% ipython --no-banner

In [1]: import numpy as np

In [2]: np.set_printoptions(precision=2, suppress=True, linewidth=100, legacy="1.25")

In [3]: def rnd(a):
   ...:     return np.round(a, 2) + 0
   ...: 

In [4]: mat = np.load("data.npy")

In [5]: print(mat)
[[ 3.6  -0.2  -0.7   0.    0.7 ]
 [ 0.91  0.59  2.5   0.7  -0.71]
 [ 1.2   0.   -2.8   1.8  -0.5 ]
 [ 0.7   1.9   0.9   0.1  -0.2 ]
 [ 3.    1.1   0.4   1.5   1.2 ]
 [ 0.9   0.6   2.5   0.7  -0.7 ]
 [ 1.1  -0.9  -0.5  -1.4  -0.4 ]]

In [6]: vec = np.array([2, 2, 1, 3, 2])

In [7]: target = mat @ vec

In [8]: print(rnd(np.linalg.solve(mat.T @ mat, mat.T @ target)))
[2. 2. 1. 3. 2.]

In [9]: print(rnd(np.linalg.lstsq(mat, target)[0]))
[2. 2. 1. 3. 2.]

In [10]: print(rnd(np.linalg.pinv(mat) @ mat))
[[1. 0. 0. 0. 0.]
 [0. 1. 0. 0. 0.]
 [0. 0. 1. 0. 0.]
 [0. 0. 0. 1. 0.]
 [0. 0. 0. 0. 1.]]

In [11]: rng = np.random.default_rng(627)

In [12]: target = target + 0.3 * rng.normal(size=7)

In [13]: print(rnd(target))
[ 7.62  6.17  4.29  5.84 15.48  6.21 -4.83]

In [14]: beta, *_ = np.linalg.lstsq(mat, target)

In [15]: print(rnd(mat.T @ (target - mat @ beta)))
[0. 0. 0. 0. 0.]

In [16]: print(beta.round())
[2. 2. 1. 3. 2.]

In [17]: print([round(float(np.linalg.norm(np.linalg.solve(mat.T @ mat + lam * np.eye(5), mat.T @ target))), 2) for lam in (0, 1, 10, 100)])
[4.62, 4.23, 2.94, 0.86]

In [18]: print(rnd(beta))
[2.06 1.9  0.96 3.01 1.87]

In [19]: other = mat / np.linalg.norm(mat, axis=1, keepdims=True)

In [20]: C2 = other @ other.T

In [21]: print((np.abs(C2) > 0.9).astype(int))
[[1 0 0 0 0 0 0]
 [0 1 0 0 0 1 0]
 [0 0 1 0 0 0 0]
 [0 0 0 1 0 0 0]
 [0 0 0 0 1 0 0]
 [0 1 0 0 0 1 0]
 [0 0 0 0 0 0 1]]

In [22]: print(rnd(C2[4]))
[ 0.79  0.42  0.34  0.53  1.    0.42 -0.06]

In [23]: print(np.linalg.norm(mat, axis=1).argmax())
4

In [24]: print(rnd(np.linalg.norm(mat, 1)), rnd(np.linalg.norm(mat, np.inf)))
11.41 7.2

In [25]: print(rnd(np.linalg.norm(mat, "nuc")))
16.28

In [26]: print(rnd(np.linalg.norm(mat, 2)))
5.52

In [27]: print(rnd(np.linalg.norm(mat) ** 2 / np.linalg.norm(mat, 2) ** 2))
2.2

In [28]: print(rnd(np.linalg.norm(mat, axis=1)))
[3.74 2.9  3.57 2.23 3.75 2.9  2.1 ]

In [29]: print(mat[2] @ mat[3])
-1.4

In [30]: q, R = np.linalg.qr(mat)

In [31]: print(rnd(q.T @ q))
[[1. 0. 0. 0. 0.]
 [0. 1. 0. 0. 0.]
 [0. 0. 1. 0. 0.]
 [0. 0. 0. 1. 0.]
 [0. 0. 0. 0. 1.]]

In [32]: print(np.allclose(R.T @ R, mat.T @ mat))
True

In [33]: other = np.array([[4, 3], [2, 4]])

In [34]: E = np.kron(np.eye(2, dtype=int), other)

In [35]: print(E)
[[4 3 0 0]
 [2 4 0 0]
 [0 0 4 3]
 [0 0 2 4]]

In [36]: # 2 groups of indices that never mix

In [37]: print(rnd(np.poly(E)))
[   1.  -16.   84. -160.  100.]

In [38]: print(rnd(np.linalg.eigvals(E)))
[6.45 1.55 6.45 1.55]

In [39]: other = np.c_[mat[:, :2] @ np.array([[-3, 3], [2, -1]]), np.array([1, -3, 3, -2, -3, 0, 0])]

In [40]: print(rnd(other))
[[-11.2   11.     1.  ]
 [ -1.55   2.14  -3.  ]
 [ -3.6    3.6    3.  ]
 [  1.7    0.2   -2.  ]
 [ -6.8    7.9   -3.  ]
 [ -1.5    2.1    0.  ]
 [ -5.1    4.2    0.  ]]

In [41]: print(rnd(np.linalg.norm(np.linalg.qr(mat)[0].T @ other, axis=0) ** 2 / ((other ** 2).sum(axis=0) + 1e-12)))
[1.   1.   0.76]

In [42]: labels = rng.permutation(4)

In [43]: print(labels)
[2 3 1 0]

In [44]: other = E[labels][:, labels]

In [45]: print(other)
[[4 3 0 0]
 [2 4 0 0]
 [0 0 4 2]
 [0 0 3 4]]

In [46]: print(np.allclose(other, E))
False

In [47]: print(rnd(np.linalg.det(other)), rnd(np.linalg.det(E[labels])))
100.0 -100.0

In [48]: print(np.trace(other))
16
